In [1]: import numpy as np

In [2]: from numpy import linalg as LA

In [3]: np.set_printoptions(precision=2, suppress=True, linewidth=120, sign=" ")

In [4]: mat = np.load("sample1.npy")

In [5]: mat
Out[5]: 
array([[ 0.67,  0.  ,  0.33,  0.  ,  0.  ,  0.  ],
       [ 0.  ,  0.67,  0.  ,  0.33,  0.  ,  0.  ],
       [ 0.2 ,  0.2 ,  0.2 ,  0.2 ,  0.2 ,  0.  ],
       [ 0.  ,  0.  ,  0.25,  0.5 ,  0.  ,  0.25],
       [ 0.  ,  0.  ,  0.  ,  0.  ,  0.67,  0.33],
       [ 0.  ,  0.  ,  0.  ,  0.  ,  0.  ,  1.  ]])

In [6]: M2 = mat / LA.norm(mat, axis=1, keepdims=True)

In [7]: gram = M2 @ M2.T

In [8]: np.argwhere(np.triu(np.abs(gram) > 0.95, 1))
Out[8]: array([], shape=(0, 2), dtype=int64)

In [9]: np.degrees(np.arccos(np.clip(gram[5, 0], -1, 1)))
Out[9]: np.float64(90.0)

In [10]: LA.norm(M2, axis=1)
Out[10]: array([ 1.,  1.,  1.,  1.,  1.,  1.])

In [11]: M2 = np.array([[-1, -2, -1, 0, 0, 2],
    ...:     [-1, 1, -1, 1, 2, -2],
    ...:     [1, 1, 1, 1, 0, -1],
    ...:     [1, -2, 0, 2, 0, -2],
    ...:     [-1, -2, -2, 1, 0, 0],
    ...:     [-2, 2, 2, 0, 1, -1]])

In [12]: A = M2 + M2.T

In [13]: A
Out[13]: 
array([[-2, -3,  0,  1, -1,  0],
       [-3,  2,  0, -1,  0,  0],
       [ 0,  0,  2,  1, -2,  1],
       [ 1, -1,  1,  4,  1, -2],
       [-1,  0, -2,  1,  0,  1],
       [ 0,  0,  1, -2,  1, -2]])

In [14]: x = np.array([-4, 0, 2, 0, 5, -1])

In [15]: rhs = A @ x

In [16]: beta, lr = np.zeros(6), 1 / LA.norm(A, 2) ** 2

In [17]: for i in range(30):
    ...:     beta -= lr * A.T @ (A @ beta - rhs)
    ...:     if i % 5 == 0: print(i, round(LA.norm(A @ beta - rhs), 2))
    ...: 
0 11.45
5 1.75
10 0.57
15 0.49
20 0.49
25 0.49

In [18]: beta
Out[18]: array([-3.53,  0.65,  0.42, -0.02,  2.15, -3.34])
